>>> import numpy as np
>>> from numpy import linalg as LA
>>> np.set_printoptions(precision=2, suppress=True, linewidth=160)
>>> W0 = np.array([[1, -2, 0, -2], [-1, -1, 1, -2], [1, 0, 2, 2], [0, 2, -2, 1]])
>>> W0[:, 0] = 2 * W0[:, 2]
>>> print(W0)
[[ 0 -2  0 -2]
 [ 2 -1  1 -2]
 [ 4  0  2  2]
 [-4  2 -2  1]]
>>> # null space of dimension 1
>>> print(np.round(LA.eigvals(W0), 2) + 0)
[ 1.5+1.94j  1.5-1.94j -1. +0.j    0. +0.j  ]
>>> print(np.kron(np.eye(2, dtype=int), W0))
[[ 0 -2  0 -2  0  0  0  0]
 [ 2 -1  1 -2  0  0  0  0]
 [ 4  0  2  2  0  0  0  0]
 [-4  2 -2  1  0  0  0  0]
 [ 0  0  0  0  0 -2  0 -2]
 [ 0  0  0  0  2 -1  1 -2]
 [ 0  0  0  0  4  0  2  2]
 [ 0  0  0  0 -4  2 -2  1]]
>>> print(np.round(np.poly(W0), 2) + 0)
[ 1. -2.  3.  6.  0.]
>>> arr = np.load("test0.npy")
>>> print(arr)
[[ 1.3 -1.   0.2]
 [-0.3  0.2  0.5]
 [ 1.3  1.5  0. ]]
>>> print(np.einsum("ii->", arr))
1.5
>>> print(round(LA.det(arr[::-1]), 2))
1.77
>>> X = np.array([[0.0, 0.0, 0.0, 0.0],
...     [0.0, -4.0, -4.0, -5.0],
...     [0.0, 0.0, 0.0, -4.0],
...     [0.0, 3.0, -3.0, 0.0]])
>>> # looks like rank 3
>>> W = np.array([[0, 0], [2, 1], [1, 2], [0, 1]])
>>> c = np.array([1, 0])
>>> hid = np.maximum(X @ W + c, 0)
>>> print((hid > 0).astype(int))
[[1 0]
 [0 0]
 [1 0]
 [1 0]]
>>> C = np.array([[-2, -2, 0], [-3, -2, 1]])
>>> print(W @ C)
[[ 0  0  0]
 [-7 -6  1]
 [-8 -6  2]
 [-3 -2  1]]
>>> print(hid @ C)
[[-2. -2.  0.]
 [ 0.  0.  0.]
 [-2. -2.  0.]
 [-8. -8.  0.]]
>>> print(LA.matrix_rank(X, rtol=0.1))
3
>>> M = np.load("layer6.npy")
>>> print(M)
[[1 1 1 1 1 1]
 [1 2 1 2 1 2]
 [1 5 1 5 1 5]
 [1 1 1 1 1 1]
 [1 2 1 2 1 2]
 [1 5 1 5 1 5]]
>>> # columns 0 and 2 are equal
>>> print(LA.norm(W0, axis=0))
[6.   3.   3.   3.61]
>>> print(LA.norm(W0, axis=1))
[2.83 3.16 4.9  5.  ]
>>> print(round(LA.norm(W0, "nuc"), 2))
12.11
>>> print(round(float(LA.norm(W0) ** 2 / LA.norm(W0, 2) ** 2), 2))
1.39
>>> print(np.round(LA.norm(W0[2] - W0[1]), 2))
4.69
>>> out = np.array([[0, 3]])
>>> K = out.T @ out
>>> print(K)
[[0 0]
 [0 9]]
>>> print(np.round(LA.det(K), 2))
0.0
>>> print(np.flatnonzero(LA.matrix_power((K != 0) + (K.T != 0) + np.eye(2), 2)[0]))
[0]
>>> th = np.radians(30)
>>> r_ = np.eye(4)
>>> r_[2, 2] = r_[0, 0] = np.cos(th)
>>> r_[2, 0], r_[0, 2] = -np.sin(th), np.sin(th)
>>> print(r_)
[[ 0.87  0.    0.5   0.  ]
 [ 0.    1.    0.    0.  ]
 [-0.5   0.    0.87  0.  ]
 [ 0.    0.    0.    1.  ]]
>>> out = W0 @ r_.T
>>> print(out)
[[ 0.   -2.    0.   -2.  ]
 [ 2.23 -1.   -0.13 -2.  ]
 [ 4.46  0.   -0.27  2.  ]
 [-4.46  2.    0.27  1.  ]]
>>> print(np.round(LA.svd(W0, compute_uv=False), 2) + 0, np.round(LA.svd(out, compute_uv=False), 2) + 0)
[6.95 4.22 0.94 0.  ] [6.95 4.22 0.94 0.  ]
>>> print(np.allclose(LA.norm(W0, axis=1), LA.norm(out, axis=1)))
True
>>> print(np.round(out[1] @ out[2], 2))
6.0
>>> print(round(LA.norm(out, 1), 2), round(LA.norm(out, np.inf), 2))
11.16 7.73
>>> print(round(float(LA.norm(out[1] - out[2])), 2))
4.69
>>> print(LA.norm(out, axis=1))
[2.83 3.16 4.9  5.  ]
>>> U, sig, vt = LA.svd(K)
>>> print(np.argmax(sig[:-1] / (sig[1:] + 1e-6)) + 1)
1
>>> out = U[:, :1] @ np.diag(sig[:1]) @ vt[:1]
>>> print(LA.matrix_rank(out))
1
>>> print(np.round(LA.norm(K - out, 2), 2), sig[1])
0.0 0.0
>>> print(out)
[[0. 0.]
 [0. 9.]]
>>> mat = np.loadtxt("run9.csv", delimiter=",")
>>> print(mat)
[[ 0. -1.  0.]
 [-1.  0.  0.]
 [ 0.  0.  0.]]
>>> # symmetric
>>> print(np.allclose(mat[:-1].T @ LA.lstsq(mat[:-1].T, mat[-1])[0], mat[-1]))
True
>>> print(mat @ LA.pinv(mat) @ mat)
[[ 0. -1.  0.]
 [-1.  0.  0.]
 [ 0.  0.  0.]]
>>> J = np.arange(16).reshape(4, 4) + 3
>>> print(J)
[[ 3  4  5  6]
 [ 7  8  9 10]
 [11 12 13 14]
 [15 16 17 18]]
>>> print(round(np.trace(LA.pinv(J) @ J), 2))
2.0
>>> rng = np.random.default_rng(2767)
>>> lab = rng.permutation(3)
>>> print(lab)
[0 2 1]
>>> out = mat[lab][:, lab]
>>> print(np.round(LA.det(out), 2), round(LA.det(mat[lab]), 2))
0.0 0.0
>>> print(out)
[[ 0.  0. -1.]
 [ 0.  0.  0.]
 [-1.  0.  0.]]
>>> print(np.diag(out))
[0. 0. 0.]
